% python3 -q
>>> import numpy as np
>>> from numpy import linalg as LA
>>> np.set_printoptions(precision=2, suppress=True, linewidth=200)
>>> tidy = lambda a: np.round(a, 2) + 0
>>> th = np.deg2rad(30)
>>> X = np.eye(3)
>>> X[np.ix_([0, 1], [0, 1])] = [[np.cos(th), -np.sin(th)], [np.sin(th), np.cos(th)]]
>>> tidy(X)
array([[ 0.87, -0.5 ,  0.  ],
       [ 0.5 ,  0.87,  0.  ],
       [ 0.  ,  0.  ,  1.  ]])
>>> proj = np.triu(np.array([[2, -1, -1], [2, 3, 1], [-3, -1, 1]]), 1) + np.eye(3)
>>> B = proj @ X @ LA.inv(proj)
>>> tidy(B)
array([[ 0.37, -1.  ,  0.37],
       [ 0.5 ,  1.37,  0.13],
       [ 0.  ,  0.  ,  1.  ]])
>>> tidy(proj @ X - X @ proj)
array([[-0.5 ,  0.  ,  0.37],
       [ 0.  ,  0.5 ,  0.63],
       [ 0.  ,  0.  ,  0.  ]])
>>> tidy(LA.det(B))
np.float64(1.0)
>>> tidy(np.poly(B))
array([ 1.  , -2.73,  2.73, -1.  ])
>>> x0 = np.array([1, -1, 0])
>>> tidy(np.sort(np.abs(np.degrees(np.angle(LA.eigvals(X))))))
array([ 0., 30., 30.])
>>> X.T @ (X @ x0)
array([ 1., -1.,  0.])
>>> rng = np.random.default_rng(79)
>>> idx = rng.permutation(3)
>>> idx
array([0, 2, 1])
>>> B = X[idx][:, idx]
>>> np.allclose(B, X)
False
>>> tidy(np.diag(B))
array([0.87, 1.  , 0.87])
>>> tidy(LA.det(B)), tidy(LA.det(X[idx]))
(np.float64(1.0), np.float64(-1.0))
>>> A = np.loadtxt("out11.csv", delimiter=",")
>>> A
array([[-0.2 ,  0.1 ,  1.18,  0.5 , -0.4 ],
       [ 1.3 ,  0.6 , -6.59,  0.4 ,  2.2 ],
       [ 0.7 ,  1.  ,  2.33,  1.5 , -0.8 ],
       [-1.3 ,  0.2 ,  0.26,  0.1 , -0.1 ],
       [ 0.9 , -0.4 ,  4.17, -0.4 , -1.4 ],
       [-0.9 , -0.1 , -3.91,  0.4 ,  1.3 ],
       [-2.4 ,  1.2 ,  1.54, -0.4 , -0.5 ],
       [ 0.9 , -0.5 ,  2.1 , -0.4 , -0.7 ],
       [-1.  , -0.6 , -1.23,  1.2 ,  0.4 ],
       [-0.1 , -0.4 ,  0.56, -0.3 , -0.2 ],
       [ 1.1 , -0.8 , -5.07, -1.  ,  1.7 ],
       [ 0.3 , -1.  , -0.05, -2.2 ,  0.  ],
       [ 0.7 ,  0.6 ,  3.55, -0.6 , -1.2 ],
       [-0.3 ,  0.1 ,  0.21,  0.6 , -0.1 ],
       [ 1.1 ,  0.5 , -3.91, -0.4 ,  1.3 ],
       [-0.9 , -1.3 , -2.06,  1.3 ,  0.7 ],
       [-1.  ,  0.2 , -0.57,  0.3 ,  0.2 ],
       [ 1.2 ,  1.3 , -3.59, -1.  ,  1.2 ],
       [ 0.8 ,  0.  , -1.17,  0.1 ,  0.4 ],
       [ 0.3 , -0.5 , -3.94,  0.8 ,  1.3 ],
       [ 2.8 , -0.6 , -0.81,  0.4 ,  0.3 ],
       [ 2.5 ,  0.2 ,  0.54, -1.  , -0.2 ],
       [ 0.4 ,  0.2 , -2.02,  0.2 ,  0.7 ],
       [-0.3 , -0.1 ,  3.56, -1.7 , -1.2 ],
       [ 0.  ,  1.8 ,  0.58,  1.2 , -0.2 ],
       [-0.3 ,  0.7 ,  0.95, -0.1 , -0.3 ],
       [-1.6 , -0.7 , -2.08,  0.5 ,  0.7 ],
       [ 0.5 ,  0.2 ,  1.28, -0.6 , -0.4 ],
       [ 0.5 , -0.2 , -2.06,  0.4 ,  0.7 ],
       [-1.1 ,  0.2 , -0.34, -0.6 ,  0.1 ],
       [ 0.4 ,  0.2 , -0.35,  1.2 ,  0.1 ],
       [ 0.  , -0.4 ,  6.5 ,  1.  , -2.2 ],
       [-1.1 , -0.3 ,  3.15, -0.1 , -1.1 ],
       [ 0.1 ,  1.5 , -2.66,  0.6 ,  0.9 ],
       [ 0.4 , -1.2 ,  0.67,  0.6 , -0.2 ]])
>>> proj = A @ LA.solve(A.T @ A, A.T)
>>> tidy(np.trace(proj))
np.float64(5.0)
>>> tidy(LA.eigvalsh(proj))
array([0., 0., 0., 0., 0., 0., 0., 0., 0., 0., 0., 0., 0., 0., 0., 0., 0., 0., 0., 0., 0., 0., 0., 0., 0., 0., 0., 0., 0., 0., 1., 1., 1., 1., 1.])
>>> tidy(proj @ A[:, 1])
array([ 0.1,  0.6,  1. ,  0.2, -0.4, -0.1,  1.2, -0.5, -0.6, -0.4, -0.8, -1. ,  0.6,  0.1,  0.5, -1.3,  0.2,  1.3,  0. , -0.5, -0.6,  0.2,  0.2, -0.1,  1.8,  0.7, -0.7,  0.2, -0.2,  0.2,  0.2, -0.4,
       -0.3,  1.5, -1.2])
>>> dist = LA.norm(A[:, None] - A[None], axis=-1)
>>> np.flatnonzero(dist[29] < dist.mean() / 2)
array([ 3,  9, 13, 16, 25, 29])
>>> tidy(dist[:5, :5])
array([[ 0.  ,  8.35,  2.03,  1.52,  3.49],
       [ 8.35,  0.  ,  9.5 ,  7.7 , 11.43],
       [ 2.03,  9.5 ,  0.  ,  3.37,  3.06],
       [ 1.52,  7.7 ,  3.37,  0.  ,  4.74],
       [ 3.49, 11.43,  3.06,  4.74,  0.  ]])
>>> cov = A.T @ A
>>> LA.matrix_rank(cov)
np.int64(5)
>>> tidy(np.trace(cov)), tidy((A ** 2).sum())
(np.float64(382.76), np.float64(382.76))
>>> np.allclose(cov, cov.T)
True
>>> Xs = (A - A.mean(axis=0)) / A.std(axis=0)
>>> np.argwhere(np.abs(Xs) > 2)
array([[ 1,  2],
       [ 1,  4],
       [ 6,  0],
       [11,  3],
       [20,  0],
       [21,  0],
       [23,  3],
       [24,  1],
       [31,  2],
       [31,  4],
       [33,  1]])
>>> tidy(Xs.std(axis=0))
array([1., 1., 1., 1., 1.])
>>> beta = LA.lstsq(np.delete(Xs, 4, axis=1), Xs[:, 4])[0]
>>> tidy(1 - np.var(Xs[:, 4] - np.delete(Xs, 4, axis=1) @ beta))
np.float64(1.0)
>>> F = np.load("data.npy")
>>> F
array([[5, 4, 4, 2, 0, 3, 2, 6, 6, 0, 0],
       [4, 6, 5, 4, 1, 5, 6, 7, 6, 0, 0],
       [4, 5, 5, 4, 0, 3, 4, 6, 6, 0, 0],
       [2, 4, 4, 4, 0, 2, 4, 4, 4, 0, 0],
       [0, 1, 0, 0, 1, 2, 2, 1, 0, 0, 0],
       [3, 5, 3, 2, 2, 6, 6, 6, 4, 0, 0],
       [2, 6, 4, 4, 2, 6, 8, 6, 4, 0, 0],
       [6, 7, 6, 4, 1, 6, 6, 9, 8, 0, 0],
       [6, 6, 6, 4, 0, 4, 4, 8, 8, 0, 0],
       [0, 0, 0, 0, 0, 0, 0, 0, 0, 0, 0],
       [0, 0, 0, 0, 0, 0, 0, 0, 0, 0, 0]])
>>> np.allclose(F[:-1].T @ LA.lstsq(F[:-1].T, F[-1])[0], F[-1])
True
>>> np.unique(F.round(6), axis=0).shape
(10, 11)
>>> tidy(F @ LA.pinv(F) @ F)
array([[5., 4., 4., 2., 0., 3., 2., 6., 6., 0., 0.],
       [4., 6., 5., 4., 1., 5., 6., 7., 6., 0., 0.],
       [4., 5., 5., 4., 0., 3., 4., 6., 6., 0., 0.],
       [2., 4., 4., 4., 0., 2., 4., 4., 4., 0., 0.],
       [0., 1., 0., 0., 1., 2., 2., 1., 0., 0., 0.],
       [3., 5., 3., 2., 2., 6., 6., 6., 4., 0., 0.],
       [2., 6., 4., 4., 2., 6., 8., 6., 4., 0., 0.],
       [6., 7., 6., 4., 1., 6., 6., 9., 8., 0., 0.],
       [6., 6., 6., 4., 0., 4., 4., 8., 8., 0., 0.],
       [0., 0., 0., 0., 0., 0., 0., 0., 0., 0., 0.],
       [0., 0., 0., 0., 0., 0., 0., 0., 0., 0., 0.]])
>>> np.abs(np.diag(LA.qr(F)[1])) > 1e-9
array([ True,  True,  True, False, False, False, False, False, False, False, False])
>>> data = np.loadtxt("w.csv", delimiter=",")
>>> data
array([[ 8., -2., -1., -3.,  5.,  2., -8.,  9.,  4., -1.,  4.],
       [-1.,  8.,  9., -7.,  8.,  8.,  1., -4., -6., -6., -3.],
       [-4., -3.,  0.,  3., -8., -3., -4., -1.,  1.,  9.,  9.],
       [ 5., -1., -9.,  7.,  7.,  2., -6., -5.,  9., -5.,  4.],
       [ 7.,  5.,  8., -5.,  1.,  2., -1., -8., -9.,  7.,  3.],
       [ 9., -5., -2.,  6., -8.,  4.,  9.,  9., -4., -7.,  5.],
       [-4.,  8.,  8., -2.,  9.,  0.,  5.,  1., -9., -4.,  6.],
       [ 8.,  6.,  4., -5.,  6., -5., -4., -9., -6., -7.,  6.],
       [ 9., -5., -7.,  6., -5.,  0.,  0.,  4.,  6., -5.,  0.],
       [-4.,  8.,  3.,  3., -5., -9., -2., -2.,  3., -3.,  3.],
       [-4.,  8.,  8., -2.,  9.,  0.,  5.,  1., -9., -4.,  6.]])
>>> Uu, sig, Vh = LA.svd(data)
>>> np.argmax(sig[:-1] / (sig[1:] + 1e-6)) + 1
np.int64(10)
>>> B = Uu[:, :10] @ np.diag(sig[:10]) @ Vh[:10]
>>> LA.matrix_rank(data, rtol=0.05)
np.int64(9)
>>> tidy(LA.norm(data - B, 2)), tidy(sig[10])
(np.float64(0.0), np.float64(0.0))
>>> tidy(B)
array([[ 8., -2., -1., -3.,  5.,  2., -8.,  9.,  4., -1.,  4.],
       [-1.,  8.,  9., -7.,  8.,  8.,  1., -4., -6., -6., -3.],
       [-4., -3.,  0.,  3., -8., -3., -4., -1.,  1.,  9.,  9.],
       [ 5., -1., -9.,  7.,  7.,  2., -6., -5.,  9., -5.,  4.],
       [ 7.,  5.,  8., -5.,  1.,  2., -1., -8., -9.,  7.,  3.],
       [ 9., -5., -2.,  6., -8.,  4.,  9.,  9., -4., -7.,  5.],
       [-4.,  8.,  8., -2.,  9.,  0.,  5.,  1., -9., -4.,  6.],
       [ 8.,  6.,  4., -5.,  6., -5., -4., -9., -6., -7.,  6.],
       [ 9., -5., -7.,  6., -5.,  0.,  0.,  4.,  6., -5.,  0.],
       [-4.,  8.,  3.,  3., -5., -9., -2., -2.,  3., -3.,  3.],
       [-4.,  8.,  8., -2.,  9.,  0.,  5.,  1., -9., -4.,  6.]])
